In [1]: import numpy as np

In [2]: from numpy import linalg as LA

In [3]: np.set_printoptions(precision=1, suppress=True, linewidth=140, legacy="1.25")

In [4]: def tidy(a):
   ...:     return np.round(a, 1) + 0
   ...: 

In [5]: M = np.loadtxt("run4.csv", delimiter=",")

In [6]: M
Out[6]: 
array([[ 2.,  3.,  4.,  5.],
       [ 6.,  7.,  8.,  9.],
       [10., 11., 12., 13.]])

In [7]: U, sv, vt = LA.svd(M)

In [8]: V = vt[:(sv > 1e-8).sum()]

In [9]: rng = np.random.default_rng(526)

In [10]: x = M[2] + -3 * M[1] + rng.integers(2) * np.eye(4)[1]

In [11]: x
Out[11]: array([ -8.,  -9., -12., -14.])

In [12]: tidy(LA.norm(x - V.T @ V @ x))
Out[12]: 0.8

In [13]: tidy(V.T @ V)
Out[13]: 
array([[ 0.7,  0.4,  0.1, -0.2],
       [ 0.4,  0.3,  0.2,  0.1],
       [ 0.1,  0.2,  0.3,  0.4],
       [-0.2,  0.1,  0.4,  0.7]])

In [14]: tidy(np.diag(V.T @ V))
Out[14]: array([0.7, 0.3, 0.3, 0.7])

In [15]: rk = LA.matrix_rank(M)

In [16]: rk
Out[16]: 2

In [17]: ns = LA.svd(M)[2][rk:].T

In [18]: tidy(M @ ns)
Out[18]: 
array([[0., 0.],
       [0., 0.],
       [0., 0.]])

In [19]: [int(LA.matrix_rank(np.delete(M, i, axis=0))) for i in range(3)]
Out[19]: [2, 2, 2]

In [20]: ns.shape
Out[20]: (4, 2)

In [21]: LA.matrix_rank(M.T @ M), LA.matrix_rank(M @ M.T)
Out[21]: (2, 2)

In [22]: tidy(ns @ ns.T)
Out[22]: 
array([[ 0.3, -0.4, -0.1,  0.2],
       [-0.4,  0.7, -0.2, -0.1],
       [-0.1, -0.2,  0.7, -0.4],
       [ 0.2, -0.1, -0.4,  0.3]])

In [23]: out = np.array([[-2, -2], [2, -2], [-2, 2]])

In [24]: E = np.tile(out, (2, 3))

In [25]: E
Out[25]: 
array([[-2, -2, -2, -2, -2, -2],
       [ 2, -2,  2, -2,  2, -2],
       [-2,  2, -2,  2, -2,  2],
       [-2, -2, -2, -2, -2, -2],
       [ 2, -2,  2, -2,  2, -2],
       [-2,  2, -2,  2, -2,  2]])

In [26]: U, sv, vt = LA.svd(E)

In [27]: V = vt[:(sv > 1e-8).sum()]

In [28]: x = E[2] + -2 * E[4] + rng.integers(2) * np.eye(6)[5]

In [29]: x
Out[29]: array([-6.,  6., -6.,  6., -6.,  6.])

In [30]: tidy(np.diag(V.T @ V))
Out[30]: array([0.3, 0.3, 0.3, 0.3, 0.3, 0.3])

In [31]: tidy(V.T @ V)
Out[31]: 
array([[0.3, 0. , 0.3, 0. , 0.3, 0. ],
       [0. , 0.3, 0. , 0.3, 0. , 0.3],
       [0.3, 0. , 0.3, 0. , 0.3, 0. ],
       [0. , 0.3, 0. , 0.3, 0. , 0.3],
       [0.3, 0. , 0.3, 0. , 0.3, 0. ],
       [0. , 0.3, 0. , 0.3, 0. , 0.3]])

In [32]: np.allclose(V.T @ V @ x, x)
Out[32]: True

In [33]: tidy(np.abs(LA.eigvals(E)).max())
Out[33]: 4.0

In [34]: LA.determinant(E)
AttributeError: module 'numpy.linalg' has no attribute 'determinant'


In [35]: np.allclose(E @ E.T, E.T @ E)
Out[35]: False

In [36]: (E - E.T) / 2
Out[36]: 
array([[ 0., -2.,  0.,  0., -2.,  0.],
       [ 2.,  0.,  0.,  0.,  2., -2.],
       [ 0.,  0.,  0.,  2., -2.,  2.],
       [ 0.,  0., -2.,  0.,  0., -2.],
       [ 2., -2.,  2.,  0.,  0.,  0.],
       [ 0.,  2., -2.,  2.,  0.,  0.]])

In [37]: LA.lstsq(E[:-1].T, E[-1])[2]
Out[37]: 2

In [38]: tidy(E @ LA.pinv(E) @ E)
Out[38]: 
array([[-2., -2., -2., -2., -2., -2.],
       [ 2., -2.,  2., -2.,  2., -2.],
       [-2.,  2., -2.,  2., -2.,  2.],
       [-2., -2., -2., -2., -2., -2.],
       [ 2., -2.,  2., -2.,  2., -2.],
       [-2.,  2., -2.,  2., -2.,  2.]])

In [39]: tidy(np.trace(LA.pinv(E) @ E))
Out[39]: 2.0

In [40]: np.allclose(E[:-1].T @ LA.lstsq(E[:-1].T, E[-1])[0], E[-1])
Out[40]: True

In [41]: LA.inv(E)
LinAlgError: Singular matrix


In [42]: labels = rng.permutation(6)

In [43]: labels
Out[43]: array([0, 2, 3, 4, 5, 1])

In [44]: out = E[labels][:, labels]

In [45]: out
Out[45]: 
array([[-2, -2, -2, -2, -2, -2],
       [-2, -2,  2, -2,  2,  2],
       [-2, -2, -2, -2, -2, -2],
       [ 2,  2, -2,  2, -2, -2],
       [-2, -2,  2, -2,  2,  2],
       [ 2,  2, -2,  2, -2, -2]])

In [46]: tidy(np.sort(np.abs(LA.eigvals(out))))
Out[46]: array([0., 0., 0., 0., 0., 4.])

In [47]: np.trace(out)
Out[47]: -4

In [48]: np.diag(out)
Out[48]: array([-2, -2, -2,  2,  2, -2])

In [49]: out = E / np.sqrt((E ** 2).mean(axis=1, keepdims=True))

In [50]: LA.matrix_rank(out) == LA.matrix_rank(E)
Out[50]: True

In [51]: out[3]
Out[51]: array([-1., -1., -1., -1., -1., -1.])

In [52]: E - E.mean(axis=1, keepdims=True)
Out[52]: 
array([[ 0.,  0.,  0.,  0.,  0.,  0.],
       [ 2., -2.,  2., -2.,  2., -2.],
       [-2.,  2., -2.,  2., -2.,  2.],
       [ 0.,  0.,  0.,  0.,  0.,  0.],
       [ 2., -2.,  2., -2.,  2., -2.],
       [-2.,  2., -2.,  2., -2.,  2.]])

In [53]: X = np.load("test16.npy")

In [54]: tidy(X)
Out[54]: 
array([[-1.9,  1.5,  0.4, -1.7,  0.1,  2.6],
       [-3. , -0.1, -1.8,  0.4,  1. , -1.6],
       [-0.4,  0.3, -1.4,  2.4, -2.4,  1.5],
       [ 0.7,  0.9, -1.9, -2.4, -2. , -1.2],
       [-1.5,  0.5,  2.6,  0.1, -2.1, -1.5],
       [-0.7, -3.5,  0. , -1.1, -1. ,  0.8]])

In [55]: f, v = X[2], X[0]

In [56]: tidy(f @ f)
Out[56]: 16.0

In [57]: tidy(f @ v)
Out[57]: 0.0

In [58]: pr = (f @ v) / (f @ f) * f

In [59]: tidy(LA.norm(f + v) ** 2 + LA.norm(f - v) ** 2)
Out[59]: 64.0

In [60]: tidy(v - pr)
Out[60]: array([-1.9,  1.5,  0.4, -1.7,  0.1,  2.6])

In [61]: tidy((v - pr) @ f)
Out[61]: 0.0

In [62]: tidy(pr)
Out[62]: array([0., 0., 0., 0., 0., 0.])

In [63]: tidy(X.T @ X)
Out[63]: 
array([[16.,  0.,  0.,  0.,  0.,  0.],
       [ 0., 16.,  0.,  0.,  0.,  0.],
       [ 0.,  0., 16.,  0.,  0.,  0.],
       [ 0.,  0.,  0., 16.,  0.,  0.],
       [ 0.,  0.,  0.,  0., 16.,  0.],
       [ 0.,  0.,  0.,  0.,  0., 16.]])

In [64]: tidy(X[:, 1] @ X[:, 4])
Out[64]: 0.0

In [65]: tidy(X @ X.T)
Out[65]: 
array([[16.,  0.,  0.,  0.,  0.,  0.],
       [ 0., 16.,  0.,  0.,  0.,  0.],
       [ 0.,  0., 16.,  0.,  0.,  0.],
       [ 0.,  0.,  0., 16.,  0.,  0.],
       [ 0.,  0.,  0.,  0., 16.,  0.],
       [ 0.,  0.,  0.,  0.,  0., 16.]])

In [66]: tidy(LA.pinv(X))
Out[66]: 
array([[-0.1, -0.2,  0. ,  0. , -0.1,  0. ],
       [ 0.1,  0. ,  0. ,  0.1,  0. , -0.2],
       [ 0. , -0.1, -0.1, -0.1,  0.2,  0. ],
       [-0.1,  0. ,  0.2, -0.1,  0. , -0.1],
       [ 0. ,  0.1, -0.1, -0.1, -0.1, -0.1],
       [ 0.2, -0.1,  0.1, -0.1, -0.1,  0.1]])

In [67]: np.allclose(X @ X.T, X.T @ X)
Out[67]: True

In [68]: tidy((X - X.T) / 2)
Out[68]: 
array([[ 0. ,  2.3,  0.4, -1.2,  0.8,  1.7],
       [-2.3,  0. , -1.1, -0.2,  0.3,  1. ],
       [-0.4,  1.1,  0. ,  2.2, -2.5,  0.7],
       [ 1.2,  0.2, -2.2,  0. , -1. ,  0. ],
       [-0.8, -0.3,  2.5,  1. ,  0. , -0.3],
       [-1.7, -1. , -0.7,  0. ,  0.3,  0. ]])

In [69]: tidy(np.trace(X))
Out[69]: -7.1

In [70]: tidy((X + X.T) / 2)
Out[70]: 
array([[-1.9, -0.7,  0. , -0.5, -0.7,  1. ],
       [-0.7, -0.1, -0.7,  0.6,  0.8, -2.6],
       [ 0. , -0.7, -1.4,  0.3,  0.1,  0.7],
       [-0.5,  0.6,  0.3, -2.4, -0.9, -1.1],
       [-0.7,  0.8,  0.1, -0.9, -2.1, -1.3],
       [ 1. , -2.6,  0.7, -1.1, -1.3,  0.8]])

In [71]: tidy(np.abs(LA.eigvals(X)).max())
Out[71]: 4.0
